% ipython --no-banner

In [1]: import numpy as np

In [2]: import numpy.linalg as la

In [3]: np.set_printoptions(suppress=True, linewidth=120)

In [4]: J = np.load("case10.npy")

In [5]: J.round(3)
Out[5]: 
array([[ 2.313, -4.844,  4.218],
       [ 4.267, -3.867, -0.666],
       [ 3.185, -4.407,  2.037],
       [ 1.153, -5.423,  7.117],
       [ 3.147, -4.427,  2.133],
       [ 3.566, -4.217,  1.084],
       [ 1.966, -5.017,  5.086],
       [ 1.739, -5.13 ,  5.652],
       [ 2.016, -4.992,  4.961],
       [ 4.751, -3.625, -1.876],
       [-0.774, -6.387, 11.935],
       [ 1.348, -5.326,  6.63 ],
       [ 0.665, -5.667,  8.336],
       [ 3.04 , -4.48 ,  2.399],
       [ 1.681, -5.16 ,  5.798],
       [ 3.905, -4.047,  0.237],
       [ 0.641, -5.679,  8.397],
       [ 1.176, -5.412,  7.059],
       [ 3.129, -4.435,  2.176],
       [ 3.741, -4.13 ,  0.648],
       [ 3.473, -4.263,  1.316],
       [-0.266, -6.133, 10.665],
       [ 5.529, -3.236, -3.822],
       [ 4.688, -3.656, -1.719],
       [ 0.521, -5.74 ,  8.698]])

In [6]: # rows and columns are dependent

In [7]: Xc = J - J.mean(axis=0)

In [8]: V = la.svd(Xc)[2][:2]

In [9]: B = Xc - Xc @ V.T @ V

In [10]: np.round(np.cov(Xc @ V.T, rowvar=False), 3) + 0
Out[10]: 
array([[20.307,  0.   ],
       [ 0.   ,  0.   ]])

In [11]: np.round(np.diag(V.T @ V), 3)
Out[11]: array([0.186, 0.971, 0.844])

In [12]: np.round(B.std(axis=0), 3) + 0
Out[12]: array([0., 0., 0.])
